$ ipython --no-banner

In [1]: import numpy as np

In [2]: np.set_printoptions(suppress=True, linewidth=120)

In [3]: def rnd(a):
   ...:     return np.round(a, 2) + 0
   ...: 

In [4]: X = np.load("run5.npy")

In [5]: X
Out[5]: 
array([[-4.92,  0.63,  0.61],
       [ 1.77,  4.27,  1.9 ],
       [ 4.07, -2.3 , -1.77],
       [ 2.61,  3.46,  2.49],
       [-4.52, -2.04, -0.64],
       [-0.45, -4.1 , -2.82],
       [ 3.24, -0.78,  3.73],
       [-0.7 , -2.59, -4.22],
       [ 0.69,  4.74, -1.44],
       [ 2.55,  3.97, -1.64],
       [ 5.  , -0.16,  0.01],
       [ 0.23, -3.62,  3.44],
       [ 3.6 , -3.36,  0.87],
       [ 1.21, -3.65,  3.2 ],
       [ 4.61, -1.93, -0.2 ],
       [-4.75,  0.43,  1.49],
       [-1.26, -4.41, -1.98],
       [ 0.43,  4.35, -2.43],
       [-1.26, -2.33, -4.24]])

In [6]: cen = X - X.mean(axis=0)

In [7]: U, sv, Vt = np.linalg.svd(cen, full_matrices=False)

In [8]: np.abs(Vt[0]).argmax()
Out[8]: np.int64(1)

In [9]: np.searchsorted(np.cumsum(sv ** 2) / (sv ** 2).sum(), 0.9) + 1
Out[9]: np.int64(3)

In [10]: rnd((sv ** 2).sum() ** 2 / (sv ** 4).sum())
Out[10]: np.float64(2.82)

In [11]: np.abs(U[:, 0]).argmax()
Out[11]: np.int64(3)

In [12]: rnd(np.abs(Vt[-1]))
Out[12]: array([0.32, 0.05, 0.95])

In [13]: Y = np.c_[X[:, :1] @ np.array([[0]]), np.array([3, -2, -1, 0, -1, 0, -1, 2, -2, -2, 3, 0, 3, 3, -2, -1, 1, 2, -2])]

In [14]: Y
Out[14]: 
array([[ 0.,  3.],
       [ 0., -2.],
       [ 0., -1.],
       [ 0.,  0.],
       [ 0., -1.],
       [ 0.,  0.],
       [ 0., -1.],
       [ 0.,  2.],
       [ 0., -2.],
       [ 0., -2.],
       [ 0.,  3.],
       [ 0.,  0.],
       [ 0.,  3.],
       [ 0.,  3.],
       [ 0., -2.],
       [ 0., -1.],
       [ 0.,  1.],
       [ 0.,  2.],
       [ 0., -2.]])

In [15]: np.linalg.matrix_rank(Y)
Out[15]: np.int64(1)

In [16]: np.linalg.matrix_rank(np.c_[X, Y])
Out[16]: np.int64(4)

In [17]: rnd(np.linalg.norm(Y - X @ np.linalg.lstsq(X, Y)[0], axis=0))
Out[17]: array([0. , 7.9])

In [18]: vec = np.array([1, 2, 0])

In [19]: target = X @ vec

In [20]: rnd(np.linalg.lstsq(X, target)[0])
Out[20]: array([1., 2., 0.])

In [21]: rng = np.random.default_rng(730621)

In [22]: target = target + 0.3 * rng.normal(size=19)

In [23]: rnd(target)
Out[23]: 
array([ -3.74,   9.99,  -0.5 ,   9.31,  -8.5 ,  -8.37,   2.3 ,  -5.8 ,  10.03,  10.36,   4.19,  -6.8 ,  -3.27,  -5.87,
         1.07,  -4.15, -10.44,   9.52,  -5.91])

In [24]: coef, *_ = np.linalg.lstsq(X, target)

In [25]: [round(float(np.linalg.norm(np.linalg.solve(X.T @ X + lam * np.eye(3), X.T @ target))), 2) for lam in (0, 1, 10, 100)]
Out[25]: [2.22, 2.21, 2.11, 1.46]
